% ipython --no-banner

In [1]: import numpy as np

In [2]: from numpy import linalg as LA

In [3]: np.set_printoptions(suppress=True, linewidth=120)

In [4]: mat = np.load("x.npy")

In [5]: print(mat)
[[-1.4    0.    -1.5    0.    -1.2    0.6   -0.8  ]
 [ 2.1    0.1   -1.     0.7    0.8    0.6   -0.2  ]
 [ 0.5    0.1    1.6   -1.7    0.3    1.9   -0.8  ]
 [-2.     1.6    1.3    1.5    1.    -1.     0.9  ]
 [ 1.115  2.046 -1.32  -0.968 -0.724  1.637 -0.002]
 [-0.6   -0.3   -0.5   -1.3   -0.7   -1.9   -0.1  ]
 [ 1.2    0.7   -1.1    2.7    0.2    0.    -0.9  ]
 [ 0.4    1.9   -0.7   -1.3   -0.6    1.8    0.   ]]

In [6]: P = mat @ LA.solve(mat.T @ mat, mat.T)

In [7]: print(round(float(np.trace(P)), 3))
7.0

In [8]: print(LA.matrix_rank(np.eye(8) - P))
1

In [9]: print(np.round(LA.eigvalsh(P), 3) + 0)
[0. 1. 1. 1. 1. 1. 1. 1.]

In [10]: rng = np.random.default_rng(91)

In [11]: lab = rng.permutation(7)

In [12]: other = mat[:, lab] * rng.choice([-1, 1], 7)

In [13]: print(other)
[[-0.    -1.4   -1.2   -0.6    0.    -0.8    1.5  ]
 [-0.7    2.1    0.8   -0.6    0.1   -0.2    1.   ]
 [ 1.7    0.5    0.3   -1.9    0.1   -0.8   -1.6  ]
 [-1.5   -2.     1.     1.     1.6    0.9   -1.3  ]
 [ 0.968  1.115 -0.724 -1.637  2.046 -0.002  1.32 ]
 [ 1.3   -0.6   -0.7    1.9   -0.3   -0.1    0.5  ]
 [-2.7    1.2    0.2   -0.     0.7   -0.9    1.1  ]
 [ 1.3    0.4   -0.6   -1.8    1.9    0.     0.7  ]]

In [14]: Uu, _, vt = LA.svd(mat.T @ other)

In [15]: print(lab)
[3 0 4 5 1 6 2]

In [16]: print(np.round(LA.lstsq(mat, other)[0], 3) + 0)
[[ 0.  1.  0.  0.  0.  0.  0.]
 [ 0.  0.  0.  0.  1.  0.  0.]
 [ 0.  0.  0.  0.  0.  0. -1.]
 [-1.  0.  0.  0.  0.  0.  0.]
 [ 0.  0.  1.  0.  0.  0.  0.]
 [ 0.  0.  0. -1.  0.  0.  0.]
 [ 0.  0.  0.  0.  0.  1.  0.]]

In [17]: other = np.c_[mat[:, :6] @ np.array([[2, 0, 1, 3, 3, 3],
    ...:     [2, 3, 1, 0, 1, 3],
    ...:     [3, 0, 0, 1, 2, 1],
    ...:     [2, 3, 3, 1, 2, 0],
    ...:     [2, 3, 3, 0, 1, 2],
    ...:     [3, 1, 3, 1, 2, 1]]), np.array([2, 0, 1, 1, 1, 1, 2, 2])]

In [18]: print(other.round(3))
[[ -7.9    -3.     -3.2    -5.1    -7.2    -7.5     2.   ]
 [  6.2     5.4     8.5     6.6     7.8     7.8     0.   ]
 [  8.9    -2.      2.1     3.3     5.5     5.9     1.   ]
 [  5.1    11.3     4.1    -4.2     0.2     1.1     1.   ]
 [  3.889   2.699   2.996   2.694   3.365   8.352   1.   ]
 [-13.     -8.8   -12.6    -5.5   -10.2    -6.5     1.   ]
 [  6.3    10.8    10.6     5.2     7.7     5.      2.   ]
 [  4.1     1.8     2.      1.      2.1     6.8     2.   ]]

In [19]: print(np.round(LA.lstsq(mat, other[:, 0])[0], 3) + 0)
[2. 2. 3. 2. 2. 3. 0.]

In [20]: print(np.round(LA.norm(other - mat @ LA.lstsq(mat, other)[0], axis=0), 3) + 0)
[0.    0.    0.    0.    0.    0.    0.639]

In [21]: m1 = np.array([[12, 3, 0, 1, 3, 3, 3, 3],
    ...:     [2, -6, 3, 2, 2, 0, 2, 1],
    ...:     [1, 3, -6, 1, 1, 0, 2, 0],
    ...:     [1, 0, 0, 4, 1, 1, 1, 0],
    ...:     [2, 3, 3, 3, -3, 2, 1, 0],
    ...:     [3, 1, 0, 0, 2, -7, 0, 0],
    ...:     [0, 1, 2, 0, 1, 3, 9, 0],
    ...:     [3, 3, 2, 0, 3, 2, 0, -3]])

In [22]: f = np.array([2, 3, 2, 1, 3, 1, 1, 3])

In [23]: other = m1 + np.outer(f, np.eye(8)[0])

In [24]: print(LA.matrix_rank(LA.inv(other) - LA.inv(m1), tol=1e-8))
1

In [25]: print(LA.matrix_rank(other - m1))
1

In [26]: x = np.array([-3, 1, 5, 5, 5, -4, 5, 1])

In [27]: print((m1 @ x).argmax())
6

In [28]: print((m1 * x).sum(axis=1))
[ -7  34 -10  23   9  30  49   8]

In [29]: print(np.sign((m1 @ x).round(6)))
[-1  1 -1  1  1  1  1  1]

In [30]: print(m1 @ x)
[ -7  34 -10  23   9  30  49   8]

In [31]: print(m1 @ np.ones(8))
[28.  6.  2.  8. 11. -1. 16. 10.]

In [32]: other = mat / np.sqrt((mat ** 2).mean(axis=1, keepdims=True))

In [33]: print(other[3].round(3))
[-1.45   1.16   0.943  1.088  0.725 -0.725  0.653]

In [34]: print(np.round(LA.norm(other, axis=1), 3))
[2.646 2.646 2.646 2.646 2.646 2.646 2.646 2.646]

In [35]: print(LA.matrix_rank(other) == LA.matrix_rank(mat))
True

In [36]: cov = m1.T @ m1

In [37]: print(np.round(LA.eigvalsh(cov)[::-1], 3))
[245.979 105.245  80.97   56.285  35.997  27.023  19.883   0.619]

In [38]: print((m1 @ m1.T).shape)
(8, 8)

In [39]: print(np.allclose(cov, cov.T))
True

In [40]: print(np.trace(cov), (m1 ** 2).sum())
572 572

In [41]: lab = rng.permutation(8)

In [42]: print(lab)
[7 1 3 0 2 5 6 4]

In [43]: other = m1[lab][:, lab]

In [44]: print(np.trace(other))
0

In [45]: print(np.diag(other))
[-3 -6  4 12 -6 -7  9 -3]

In [46]: E = np.loadtxt("layer5.csv", delimiter=",")

In [47]: print(E)
[[ 0.61   0.9   -0.6  ]
 [-0.423 -0.1    0.4  ]
 [-0.549  0.4    0.5  ]
 [-0.268  1.4    0.3  ]
 [-0.018  0.8    0.   ]
 [-1.196  1.     1.2  ]
 [ 0.098 -0.5   -0.1  ]
 [-2.091 -1.4    2.1  ]
 [ 0.124  0.2   -0.1  ]
 [-1.161 -0.1    1.2  ]
 [-1.368  1.6    1.3  ]
 [ 1.899  1.    -1.9  ]
 [-0.573  0.     0.6  ]
 [-0.827  0.3    0.8  ]
 [-0.497 -1.6    0.5  ]
 [ 0.378  1.    -0.3  ]
 [-1.342  1.3    1.3  ]
 [-1.175 -0.3    1.2  ]
 [-2.532 -0.1    2.6  ]
 [ 0.846 -0.2   -0.8  ]
 [-0.009  1.4    0.   ]
 [-1.281 -0.7    1.3  ]
 [ 0.202 -0.5   -0.2  ]
 [-0.565 -0.6    0.6  ]
 [ 1.108  0.7   -1.1  ]
 [ 0.228  1.3   -0.3  ]
 [-0.417  1.1    0.4  ]
 [ 2.657 -0.7   -2.7  ]
 [-1.463  0.7    1.5  ]
 [ 0.534 -1.    -0.5  ]
 [-0.893  0.2    0.9  ]]

In [48]: x = np.array([3, -2, -3])

In [49]: y = E @ x

In [50]: print(np.round(LA.solve(E.T @ E, E.T @ y), 3))
[ 3. -2. -3.]

In [51]: y = y + 0.3 * rng.normal(size=31)

In [52]: print(y.round(3))
[  2.052  -2.245  -3.524  -4.754  -1.474  -8.926   2.149  -9.619   0.228  -6.68  -11.182   9.558  -3.211  -5.406
   0.21    0.178 -10.397  -6.663 -15.422   5.725  -2.583  -6.179   2.385  -1.837   5.37   -1.09   -4.337  17.694
  -9.858   5.548  -5.827]

In [53]: c, *_ = LA.lstsq(E, y)

In [54]: print(np.round(E.T @ (y - E @ c), 3) + 0)
[0. 0. 0.]

In [55]: print(c.round(3))
[ 3.834 -1.979 -2.17 ]

In [56]: feats = np.load("dump.npy")

In [57]: print(feats)
[[-2.499 -0.681  1.418  1.407]
 [ 0.7   -0.9    0.4   -0.8  ]
 [ 1.    -0.2    0.4   -1.5  ]
 [ 0.    -1.5    0.5   -0.7  ]
 [ 1.     0.1    1.1    1.2  ]
 [ 0.6    0.7   -0.2   -1.6  ]
 [-2.5   -0.7    1.4    1.4  ]]

In [58]: other = np.c_[feats[:, :2] @ np.array([[3, 3], [4, 2]]), np.array([-3, -1, 2, 1, 1, 1, -1])]

In [59]: print(other.round(3))
[[-10.221  -8.859  -3.   ]
 [ -1.5     0.3    -1.   ]
 [  2.2     2.6     2.   ]
 [ -6.     -3.      1.   ]
 [  3.4     3.2     1.   ]
 [  4.6     3.2     1.   ]
 [-10.3    -8.9    -1.   ]]

In [60]: print(np.round(LA.lstsq(feats, other[:, 0])[0], 3) + 0)
[3. 4. 0. 0.]

In [61]: print(LA.matrix_rank(np.c_[feats, other]))
5

In [62]: print(LA.norm(other, axis=1).argmax())
0

In [63]: print(np.round(LA.norm(other[6], 1), 3), round(LA.norm(other[6], np.inf), 3))
20.2 10.3

In [64]: print(np.round(LA.norm(other, 2), 3))
22.024

In [65]: print(other[6] @ other[4])
-64.5

In [66]: W0 = np.array([[1, 1], [-1, -1], [0, 1], [-1, 0], [0, 1], [-2, -2], [2, 2]])

In [67]: W0[5] = W0[1]

In [68]: print(W0)
[[ 1  1]
 [-1 -1]
 [ 0  1]
 [-1  0]
 [ 0  1]
 [-1 -1]
 [ 2  2]]

In [69]: # row 4 repeats row 2

In [70]: other = W0[0, 0] * W0[1:] - np.outer(W0[1:, 0], W0[0])

In [71]: print(other)
[[0 0]
 [0 1]
 [0 1]
 [0 1]
 [0 0]
 [0 0]]

In [72]: print(LA.matrix_rank(other), LA.matrix_rank(W0))
1 2

In [73]: print(np.flatnonzero(~other.round(6).any(axis=1)))
[0 4 5]

In [74]: other = np.c_[W0[:, :1] @ np.array([[-2]]), np.array([0, -2, -1, -3, 2, 2, 0])]

In [75]: print(other)
[[-2  0]
 [ 2 -2]
 [ 0 -1]
 [ 2 -3]
 [ 0  2]
 [ 2  2]
 [-4  0]]

In [76]: print(LA.matrix_rank(np.c_[W0, other]))
3

In [77]: print(LA.matrix_rank(other))
2

In [78]: print(np.round(LA.lstsq(W0, other[:, 0])[0], 3))
[-2.  0.]

In [79]: X = np.load("test1.npy")

In [80]: print(X)
[[-1.137 -0.545  1.145 -1.586  1.638]
 [-2.108 -1.05   2.088 -3.145  3.308]
 [ 0.338  0.13  -0.34   0.723 -0.813]
 [ 1.315  0.729 -1.239  2.157 -2.22 ]
 [ 1.467  0.754 -1.382  2.173 -2.015]
 [-2.854 -1.582  2.943 -4.526  4.645]
 [ 1.086  0.681 -1.198  1.622 -1.495]
 [-1.387 -0.723  1.487 -1.923  2.189]
 [-2.262 -1.317  2.293 -3.552  3.35 ]
 [ 1.59   0.841 -1.503  2.373 -2.191]
 [ 0.453  0.346 -0.559  0.798 -0.813]
 [-0.007  0.294 -0.092  0.223 -0.166]
 [-2.329 -1.102  2.336 -3.658  3.594]
 [-0.542 -0.135  0.559 -0.465  0.611]
 [ 1.102  0.685 -1.191  1.878 -1.853]
 [ 0.313  0.071 -0.511  0.63  -0.595]
 [-2.119 -1.098  2.226 -3.062  3.4  ]
 [ 0.309  0.145 -0.139  0.221 -0.08 ]
 [-0.356 -0.231  0.421 -0.515  0.526]
 [-3.777 -1.959  3.78  -5.734  5.707]
 [-1.509 -0.798  1.402 -2.252  2.43 ]
 [ 3.6    1.778 -3.829  5.508 -5.593]
 [-1.499 -0.774  1.369 -1.983  2.188]]

In [81]: Uu, sv, vt = LA.svd(X)

In [82]: print(np.argmax(sv[:-1] / (sv[1:] + 1e-6)) + 1)
1

In [83]: other = Uu[:, :1] @ np.diag(sv[:1]) @ vt[:1]

In [84]: print(np.round(np.abs(X - other).max(), 3))
0.232

In [85]: print(LA.matrix_rank(X, rtol=0.05))
1

In [86]: print(np.round(LA.norm(X - other) / LA.norm(X), 3))
0.04

In [87]: P = X @ LA.solve(X.T @ X, X.T)

In [88]: print(np.round(np.trace(P), 3))
5.0

In [89]: print(np.round(LA.eigvalsh(P), 3) + 0)
[0. 0. 0. 0. 0. 0. 0. 0. 0. 0. 0. 0. 0. 0. 0. 0. 0. 0. 1. 1. 1. 1. 1.]

In [90]: Xs = (X - X.mean(axis=0)) / X.std(axis=0)

In [91]: print(np.round(Xs.std(axis=0), 3))
[1. 1. 1. 1. 1.]

In [92]: c = LA.lstsq(np.delete(Xs, 1, axis=1), Xs[:, 1])[0]

In [93]: print(round(float(1 - np.var(Xs[:, 1] - np.delete(Xs, 1, axis=1) @ c)), 3))
0.991

In [94]: Xs = X - X.mean(axis=0)

In [95]: Uu, sv, vt = LA.svd(Xs, full_matrices=False)

In [96]: print(np.abs(Uu[:, 0]).argmax())
21

In [97]: print(np.round(vt[0] * np.sign(vt[0, np.abs(vt[0]).argmax()]), 3))
[-0.377 -0.198  0.384 -0.577  0.582]

In [98]: print(np.round(sv ** 2 / (sv ** 2).sum(), 3) + 0)
[0.998 0.001 0.    0.    0.   ]

In [99]: print(np.searchsorted(np.cumsum(sv ** 2) / (sv ** 2).sum(), 0.9) + 1)
1

In [100]: print(np.abs(vt[0]).argmax())
4

In [101]: other = np.c_[X[:, :1] @ np.array([[-2]]), np.array([3, 9, -8, 0, -6, 3, -2, -4, 4, -3, 9, -9, 6, 3, -7, 0, -6, -9, 3, 2, -8, -6, 7])]

In [102]: print(other)
[[ 2.274  3.   ]
 [ 4.216  9.   ]
 [-0.676 -8.   ]
 [-2.63   0.   ]
 [-2.934 -6.   ]
 [ 5.708  3.   ]
 [-2.172 -2.   ]
 [ 2.774 -4.   ]
 [ 4.524  4.   ]
 [-3.18  -3.   ]
 [-0.906  9.   ]
 [ 0.014 -9.   ]
 [ 4.658  6.   ]
 [ 1.084  3.   ]
 [-2.204 -7.   ]
 [-0.626  0.   ]
 [ 4.238 -6.   ]
 [-0.618 -9.   ]
 [ 0.712  3.   ]
 [ 7.554  2.   ]
 [ 3.018 -8.   ]
 [-7.2   -6.   ]
 [ 2.998  7.   ]]

In [103]: print(np.round(LA.norm(other - X @ LA.lstsq(X, other)[0], axis=0), 3) + 0)
[ 0.    23.821]

In [104]: print(np.round(LA.norm(LA.qr(X)[0].T @ other, axis=0) ** 2 / ((other ** 2).sum(axis=0) + 1e-12), 3))
[1.    0.272]

In [105]: print(LA.matrix_rank(other))
2

In [106]: print(LA.matrix_rank(np.c_[X, other]))
6

In [107]: F = np.array([[-1.7, 0.1, -0.2, -0.3],
     ...:     [-0.5, 1.5, -1.2, -1.0],
     ...:     [-1.5, 0.9, -0.3, -0.9],
     ...:     [-0.6, 0.5, -1.7, 1.7],
     ...:     [-0.5, 0.3, -0.1, -0.5],
     ...:     [-0.5, 0.0, -0.2, -0.5],
     ...:     [1.5, -0.6, 0.5, 0.0]])

In [108]: print(F)
[[-1.7  0.1 -0.2 -0.3]
 [-0.5  1.5 -1.2 -1. ]
 [-1.5  0.9 -0.3 -0.9]
 [-0.6  0.5 -1.7  1.7]
 [-0.5  0.3 -0.1 -0.5]
 [-0.5  0.  -0.2 -0.5]
 [ 1.5 -0.6  0.5  0. ]]

In [109]: q, R = LA.qr(F)

In [110]: print(np.round(q.T @ q, 3) + 0)
[[1. 0. 0. 0.]
 [0. 1. 0. 0.]
 [0. 0. 1. 0.]
 [0. 0. 0. 1.]]

In [111]: print(R.round(3))
[[ 2.915 -1.242  1.135  0.631]
 [ 0.    -1.493  1.246  0.574]
 [ 0.     0.    -1.385  1.907]
 [ 0.     0.     0.    -0.962]]

In [112]: print(np.round(q @ R, 3) + 0)
[[-1.7  0.1 -0.2 -0.3]
 [-0.5  1.5 -1.2 -1. ]
 [-1.5  0.9 -0.3 -0.9]
 [-0.6  0.5 -1.7  1.7]
 [-0.5  0.3 -0.1 -0.5]
 [-0.5  0.  -0.2 -0.5]
 [ 1.5 -0.6  0.5  0. ]]

In [113]: print(round(float(LA.det(R)), 3))
-5.795

In [114]: print(np.round(LA.matrix_power(R, 4), 3))
[[ 72.25  -18.952   8.318  22.754]
 [  0.      4.965 -14.869  19.105]
 [  0.      0.      3.678 -12.722]
 [  0.      0.      0.      0.855]]

In [115]: print(np.round((R + R.T) / 2, 3))
[[ 2.915 -0.621  0.568  0.316]
 [-0.621 -1.493  0.623  0.287]
 [ 0.568  0.623 -1.385  0.954]
 [ 0.316  0.287  0.954 -0.962]]

In [116]: print(np.round(np.sort(np.abs(LA.eigvals(R))), 3))
[0.962 1.385 1.493 2.915]

In [117]: print(round(np.abs(LA.eigvals(R)).max(), 3))
2.915

In [118]: print(np.allclose(R @ R.T, R.T @ R))
False

In [119]: M = np.load("a.npy")

In [120]: print(M.round(3))
[[0.192 0.038 0.077 0.192 0.    0.192 0.115 0.192]
 [0.042 0.167 0.167 0.167 0.167 0.167 0.125 0.   ]
 [0.105 0.263 0.158 0.    0.    0.105 0.263 0.105]
 [0.3   0.    0.    0.4   0.2   0.    0.    0.1  ]
 [0.2   0.1   0.    0.25  0.15  0.2   0.05  0.05 ]
 [0.    0.05  0.15  0.15  0.    0.2   0.25  0.2  ]
 [0.042 0.    0.042 0.208 0.167 0.167 0.167 0.208]
 [0.19  0.048 0.143 0.095 0.048 0.143 0.19  0.143]]

In [121]: print(M @ np.ones(8))
[1. 1. 1. 1. 1. 1. 1. 1.]

In [122]: print(np.round(M.sum(axis=1), 3))
[1. 1. 1. 1. 1. 1. 1. 1.]

In [123]: p = np.eye(8)[3]

In [124]: for _ in range(3):
     ...:     p = p @ M
     ...:     print(p.round(3))
     ...: 
[0.3 0.  0.  0.4 0.2 0.  0.  0.1]
[0.237 0.036 0.037 0.277 0.115 0.112 0.064 0.122]
[0.183 0.048 0.067 0.233 0.095 0.129 0.109 0.136]

In [125]: f, v = M[7], M[3]

In [126]: print(round(float(f @ v), 3))
0.119

In [127]: p = (f @ v) / (f @ f) * f

In [128]: print(np.round(np.outer(f, v), 3))
[[0.057 0.    0.    0.076 0.038 0.    0.    0.019]
 [0.014 0.    0.    0.019 0.01  0.    0.    0.005]
 [0.043 0.    0.    0.057 0.029 0.    0.    0.014]
 [0.029 0.    0.    0.038 0.019 0.    0.    0.01 ]
 [0.014 0.    0.    0.019 0.01  0.    0.    0.005]
 [0.043 0.    0.    0.057 0.029 0.    0.    0.014]
 [0.057 0.    0.    0.076 0.038 0.    0.    0.019]
 [0.043 0.    0.    0.057 0.029 0.    0.    0.014]]

In [129]: print(np.round(v - p, 3))
[ 0.146 -0.038 -0.115  0.323  0.162 -0.115 -0.154 -0.015]

In [130]: print(round(float((v - p) @ f), 3))
-0.0

In [131]: print(p.round(3))
[0.154 0.038 0.115 0.077 0.038 0.115 0.154 0.115]

In [132]: print(LA.matrix_rank(np.outer(f, v)))
1

In [133]: print(round(float(LA.norm(f + v) ** 2 + LA.norm(f - v) ** 2), 3))
0.895
